% python3 -q
>>> import numpy as np
>>> from numpy import linalg as LA
>>> np.set_printoptions(precision=3, suppress=True, linewidth=100, sign=" ")
>>> rnd = lambda a: np.round(a, 3) + 0
>>> data = np.loadtxt("test13.csv", delimiter=",")
>>> data
array([[ 1.,  8.,  5.,  9.,  3.,  5.,  6.],
       [ 0.,  2.,  2.,  4.,  3.,  6.,  2.],
       [ 9.,  7.,  0.,  4.,  0.,  3.,  3.],
       [ 1.,  3.,  4.,  0.,  9.,  5.,  6.],
       [ 1.,  6.,  3.,  3.,  9.,  1.,  2.],
       [ 4.,  8.,  9.,  2.,  0.,  4.,  8.],
       [ 1.,  4.,  1.,  1., -3., -7.,  2.]])
>>> np.argsort(-LA.norm(data, axis=0).round(6), kind="stable")[:3]
array([ 1,  4,  5])
>>> rnd(LA.norm(data, 2) / LA.norm(data))
np.float64(0.825)
>>> LA.matrix_rank(data, rtol=0.1)
np.int64(5)
>>> [round(float(x), 3) for x in LA.svd(data, compute_uv=False)[:3]]
[27.532, 12.872, 8.523]
>>> LA.lstsq(data[:-1].T, data[-1])[2]
np.int32(6)
>>> rnd(np.trace(LA.pinv(data) @ data))
np.float64(6.0)
>>> rnd(data @ LA.pinv(data) @ data)
array([[ 1.,  8.,  5.,  9.,  3.,  5.,  6.],
       [ 0.,  2.,  2.,  4.,  3.,  6.,  2.],
       [ 9.,  7.,  0.,  4.,  0.,  3.,  3.],
       [ 1.,  3.,  4.,  0.,  9.,  5.,  6.],
       [ 1.,  6.,  3.,  3.,  9.,  1.,  2.],
       [ 4.,  8.,  9.,  2.,  0.,  4.,  8.],
       [ 1.,  4.,  1.,  1., -3., -7.,  2.]])
>>> np.abs(np.diag(LA.qr(data)[1])) > 1e-9
array([ True,  True,  True,  True,  True,  True, False])
>>> np.unique(data.round(6), axis=0).shape
(7, 7)
>>> np.allclose(data[:-1].T @ LA.lstsq(data[:-1].T, data[-1])[0], data[-1])
True
>>> def softmax(z):
...     e = np.exp(z - z.max(axis=-1, keepdims=True))
...     return e / e.sum(axis=-1, keepdims=True)
... 
>>> rnd(softmax(data[4] + -1))
array([ 0.   ,  0.047,  0.002,  0.002,  0.947,  0.   ,  0.001])
>>> rnd(softmax(data[4]))
array([ 0.   ,  0.047,  0.002,  0.002,  0.947,  0.   ,  0.001])
>>> S = data @ data.T / np.sqrt(7)
>>> softmax(S).round(6).argmax(axis=1)
array([ 0,  0,  2,  3,  4,  5,  6])
>>> rnd(softmax(S + np.triu(np.full(S.shape, -np.inf), 1)))
array([[ 1.   ,  0.   ,  0.   ,  0.   ,  0.   ,  0.   ,  0.   ],
       [ 1.   ,  0.   ,  0.   ,  0.   ,  0.   ,  0.   ,  0.   ],
       [ 0.   ,  0.   ,  1.   ,  0.   ,  0.   ,  0.   ,  0.   ],
       [ 0.   ,  0.   ,  0.   ,  1.   ,  0.   ,  0.   ,  0.   ],
       [ 0.093,  0.   ,  0.   ,  0.01 ,  0.897,  0.   ,  0.   ],
       [ 0.   ,  0.   ,  0.   ,  0.   ,  0.   ,  1.   ,  0.   ],
       [ 0.   ,  0.   ,  0.   ,  0.   ,  0.   ,  0.   ,  1.   ]])
>>> rnd(softmax(S)[4] @ data)
array([ 1.   ,  6.157,  3.195,  3.529,  8.442,  1.41 ,  2.41 ])
>>> J = np.load("out2.npy")
>>> J
array([[ 1,  4,  5,  4,  0,  2,  0,  5,  5,  0],
       [ 0,  1,  4,  5,  4,  0,  2,  0,  5,  5],
       [ 5,  0,  1,  4,  5,  4,  0,  2,  0,  5],
       [ 5,  5,  0,  1,  4,  5,  4,  0,  2,  0],
       [ 0,  5,  5,  0,  1,  4,  5,  4,  0,  2],
       [ 2,  0,  5,  5,  0,  1,  4,  5,  4,  0],
       [ 0,  2,  0,  5,  5,  0,  1,  4,  5,  4],
       [ 4,  0,  2,  0,  5,  5,  0,  1,  4,  5],
       [ 5,  4,  0,  2,  0,  5,  5,  0,  1,  4],
       [ 4,  5,  4,  0,  2,  0,  5,  5,  0,  1]])
>>> f, r1 = J[1], J[6]
>>> f @ f
np.int64(112)
>>> f @ r1
np.int64(94)
>>> pr = (f @ r1) / (f @ f) * f
>>> rnd(r1 - pr)
array([ 0.   ,  1.161, -3.357,  0.804,  1.643,  0.   , -0.679,  4.   ,  0.804, -0.196])
>>> rnd(LA.norm(f + r1) ** 2 + LA.norm(f - r1) ** 2)
np.float64(448.0)
>>> rnd(pr)
array([ 0.   ,  0.839,  3.357,  4.196,  3.357,  0.   ,  1.679,  0.   ,  4.196,  4.196])
>>> rnd((r1 - pr) @ f)
np.float64(0.0)
>>> E = np.loadtxt("case14.csv", delimiter=",")
>>> rnd(E)
array([[ 0.091,  0.145,  0.091,  0.127,  0.   ,  0.109,  0.018,  0.164,  0.018,  0.164,  0.073],
       [ 0.146,  0.062,  0.021,  0.146,  0.146,  0.104,  0.021,  0.062,  0.042,  0.083,  0.167],
       [ 0.099,  0.042,  0.141,  0.042,  0.127,  0.056,  0.113,  0.127,  0.113,  0.056,  0.085],
       [ 0.105,  0.158,  0.053,  0.105,  0.026,  0.105,  0.053,  0.079,  0.053,  0.211,  0.053],
       [ 0.052,  0.138,  0.034,  0.069,  0.172,  0.086,  0.069,  0.034,  0.138,  0.155,  0.052],
       [ 0.029,  0.   ,  0.114,  0.114,  0.143,  0.114,  0.114,  0.057,  0.   ,  0.057,  0.257],
       [ 0.109,  0.036,  0.164,  0.018,  0.018,  0.164,  0.145,  0.091,  0.073,  0.055,  0.127],
       [ 0.02 ,  0.184,  0.163,  0.   ,  0.184,  0.082,  0.163,  0.102,  0.   ,  0.02 ,  0.082],
       [ 0.   ,  0.148,  0.13 ,  0.167,  0.   ,  0.093,  0.167,  0.056,  0.074,  0.037,  0.13 ],
       [ 0.057,  0.038,  0.17 ,  0.113,  0.113,  0.019,  0.151,  0.038,  0.   ,  0.189,  0.113],
       [ 0.179,  0.   ,  0.026,  0.231,  0.   ,  0.231,  0.103,  0.077,  0.026,  0.103,  0.026]])
>>> # row-stochastic, so 1 is an eigenvalue
>>> x = np.array([2, -2, 2, -1, -2, -1, 3, -3, 2, -1, -2])
>>> target = E @ x
>>> rnd(target)
array([-0.873, -0.792,  0.   , -0.553, -0.483, -0.629,  0.255, -0.449, -0.111, -0.057, -0.077])
>>> rnd(LA.solve(E, target))
array([ 2., -2.,  2., -1., -2., -1.,  3., -3.,  2., -1., -2.])
>>> rnd(LA.solve(E.T, E[2]))
array([ 0.,  0.,  1.,  0.,  0.,  0.,  0.,  0.,  0.,  0.,  0.])
>>> rnd(LA.solve(E, E[:, 9]))
array([ 0.,  0.,  0.,  0.,  0.,  0.,  0.,  0.,  0.,  1.,  0.])
>>> f = np.array([0, 3, 2])
>>> rnd(np.correlate(E[0], E[5], "full"))
array([ 0.023,  0.043,  0.032,  0.043,  0.026,  0.06 ,  0.058,  0.099,  0.075,  0.102,  0.079,
        0.06 ,  0.048,  0.066,  0.05 ,  0.056,  0.032,  0.032,  0.009,  0.005,  0.002])
>>> rnd(np.polyval(f, E[0]))
array([ 2.273,  2.436,  2.273,  2.382,  2.   ,  2.327,  2.055,  2.491,  2.055,  2.491,  2.218])
>>> rnd(np.cross(E[0, :3], E[5, :3]))
array([ 0.017, -0.008, -0.004])
